$ ipython --no-banner

In [1]: import numpy as np

In [2]: np.set_printoptions(precision=2, suppress=True, linewidth=100, sign=" ")

In [3]: tidy = lambda a: np.round(a, 2) + 0

In [4]: M = np.loadtxt("sample18.csv", delimiter=",")

In [5]: M
Out[5]: 
array([[ 1.,  2.,  0.,  0., -4.,  0.,  0.,  0.,  0.],
       [-5.,  7.,  0., -8.,  0.,  0.,  0.,  0.,  0.],
       [ 0.,  0.,  9.,  0.,  0.,  0.,  0.,  0.,  0.],
       [ 8., -5.,  0., -9., -7.,  0.,  0.,  0.,  0.],
       [-2.,  4.,  0.,  3.,  0.,  0.,  0.,  0.,  0.],
       [ 0.,  0.,  0.,  0.,  0.,  5., -9.,  1., -7.],
       [ 0.,  0.,  0.,  0.,  0.,  9.,  6.,  8.,  1.],
       [ 0.,  0.,  0.,  0.,  0.,  3.,  3.,  2., -7.],
       [ 0.,  0.,  0.,  0.,  0.,  1., -9.,  4., -8.]])

In [6]: # 3 groups of indices that never mix

In [7]: left, sig, Vh = np.linalg.svd(M, full_matrices=False)

In [8]: print((sig > 1e-8).sum())
9

In [9]: tidy(left.T @ M @ Vh.T)
Out[9]: 
array([[ 17.84,   0.  ,   0.  ,   0.  ,   0.  ,   0.  ,   0.  ,   0.  ,   0.  ],
       [  0.  ,  15.52,   0.  ,   0.  ,   0.  ,   0.  ,   0.  ,   0.  ,   0.  ],
       [  0.  ,   0.  ,  14.29,   0.  ,   0.  ,   0.  ,   0.  ,   0.  ,   0.  ],
       [  0.  ,   0.  ,   0.  ,  11.83,   0.  ,   0.  ,   0.  ,   0.  ,   0.  ],
       [  0.  ,   0.  ,   0.  ,   0.  ,   9.  ,   0.  ,   0.  ,   0.  ,   0.  ],
       [  0.  ,   0.  ,   0.  ,   0.  ,   0.  ,   6.03,   0.  ,   0.  ,   0.  ],
       [  0.  ,   0.  ,   0.  ,   0.  ,   0.  ,   0.  ,   5.11,   0.  ,   0.  ],
       [  0.  ,   0.  ,   0.  ,   0.  ,   0.  ,   0.  ,   0.  ,   3.48,   0.  ],
       [  0.  ,   0.  ,   0.  ,   0.  ,   0.  ,   0.  ,   0.  ,   0.  ,   0.52]])

In [10]: print(tidy(left.T @ left))
[[ 1.  0.  0.  0.  0.  0.  0.  0.  0.]
 [ 0.  1.  0.  0.  0.  0.  0.  0.  0.]
 [ 0.  0.  1.  0.  0.  0.  0.  0.  0.]
 [ 0.  0.  0.  1.  0.  0.  0.  0.  0.]
 [ 0.  0.  0.  0.  1.  0.  0.  0.  0.]
 [ 0.  0.  0.  0.  0.  1.  0.  0.  0.]
 [ 0.  0.  0.  0.  0.  0.  1.  0.  0.]
 [ 0.  0.  0.  0.  0.  0.  0.  1.  0.]
 [ 0.  0.  0.  0.  0.  0.  0.  0.  1.]]

In [11]: np.allclose(left * sig @ Vh, M)
Out[11]: True

In [12]: tidy(Vh @ Vh.T)
Out[12]: 
array([[ 1.,  0.,  0.,  0.,  0.,  0.,  0.,  0.,  0.],
       [ 0.,  1.,  0.,  0.,  0.,  0.,  0.,  0.,  0.],
       [ 0.,  0.,  1.,  0.,  0.,  0.,  0.,  0.,  0.],
       [ 0.,  0.,  0.,  1.,  0.,  0.,  0.,  0.,  0.],
       [ 0.,  0.,  0.,  0.,  1.,  0.,  0.,  0.,  0.],
       [ 0.,  0.,  0.,  0.,  0.,  1.,  0.,  0.,  0.],
       [ 0.,  0.,  0.,  0.,  0.,  0.,  1.,  0.,  0.],
       [ 0.,  0.,  0.,  0.,  0.,  0.,  0.,  1.,  0.],
       [ 0.,  0.,  0.,  0.,  0.,  0.,  0.,  0.,  1.]])

In [13]: tidy(np.abs(Vh[0]))
Out[13]: array([ 0.  ,  0.  ,  0.  ,  0.  ,  0.  ,  0.23,  0.68,  0.19,  0.67])

In [14]: print(np.flatnonzero(np.linalg.matrix_power((M != 0) + (M.T != 0) + np.eye(9), 9)[3]))
[ 0  1  3  4]

In [15]: F = np.load("out8.npy")

In [16]: print(F)
[[ 5 -5  4  2 -5  4 -3  5]
 [ 5  5 -5  4  2 -5  4 -3]
 [-3  5  5 -5  4  2 -5  4]
 [ 4 -3  5  5 -5  4  2 -5]
 [-5  4 -3  5  5 -5  4  2]
 [ 2 -5  4 -3  5  5 -5  4]
 [ 4  2 -5  4 -3  5  5 -5]
 [-5  4  2 -5  4 -3  5  5]]

In [17]: np.linalg.determinant(F)
AttributeError: module 'numpy.linalg' has no attribute 'determinant'


In [18]: print((F + F.T) / 2)
[[ 5.   0.   0.5  3.  -5.   3.   0.5  0. ]
 [ 0.   5.   0.   0.5  3.  -5.   3.   0.5]
 [ 0.5  0.   5.   0.   0.5  3.  -5.   3. ]
 [ 3.   0.5  0.   5.   0.   0.5  3.  -5. ]
 [-5.   3.   0.5  0.   5.   0.   0.5  3. ]
 [ 3.  -5.   3.   0.5  0.   5.   0.   0.5]
 [ 0.5  3.  -5.   3.   0.5  0.   5.   0. ]
 [ 0.   0.5  3.  -5.   3.   0.5  0.   5. ]]

In [19]: np.allclose(F @ F.T, F.T @ F)
Out[19]: True

In [20]: np.allclose(F, F.T)
Out[20]: False

In [21]: np.linalg.matrix_power(F, 4)
Out[21]: 
array([[-46829,  39564,  -8962, -27972,  49442, -40128,   7862,  29424],
       [ 29424, -46829,  39564,  -8962, -27972,  49442, -40128,   7862],
       [  7862,  29424, -46829,  39564,  -8962, -27972,  49442, -40128],
       [-40128,   7862,  29424, -46829,  39564,  -8962, -27972,  49442],
       [ 49442, -40128,   7862,  29424, -46829,  39564,  -8962, -27972],
       [-27972,  49442, -40128,   7862,  29424, -46829,  39564,  -8962],
       [ -8962, -27972,  49442, -40128,   7862,  29424, -46829,  39564],
       [ 39564,  -8962, -27972,  49442, -40128,   7862,  29424, -46829]])

In [22]: (F - F.T) / 2
Out[22]: 
array([[ 0. , -5. ,  3.5, -1. ,  0. ,  1. , -3.5,  5. ],
       [ 5. ,  0. , -5. ,  3.5, -1. ,  0. ,  1. , -3.5],
       [-3.5,  5. ,  0. , -5. ,  3.5, -1. ,  0. ,  1. ],
       [ 1. , -3.5,  5. ,  0. , -5. ,  3.5, -1. ,  0. ],
       [ 0. ,  1. , -3.5,  5. ,  0. , -5. ,  3.5, -1. ],
       [-1. ,  0. ,  1. , -3.5,  5. ,  0. , -5. ,  3.5],
       [ 3.5, -1. ,  0. ,  1. , -3.5,  5. ,  0. , -5. ],
       [-5. ,  3.5, -1. ,  0. ,  1. , -3.5,  5. ,  0. ]])
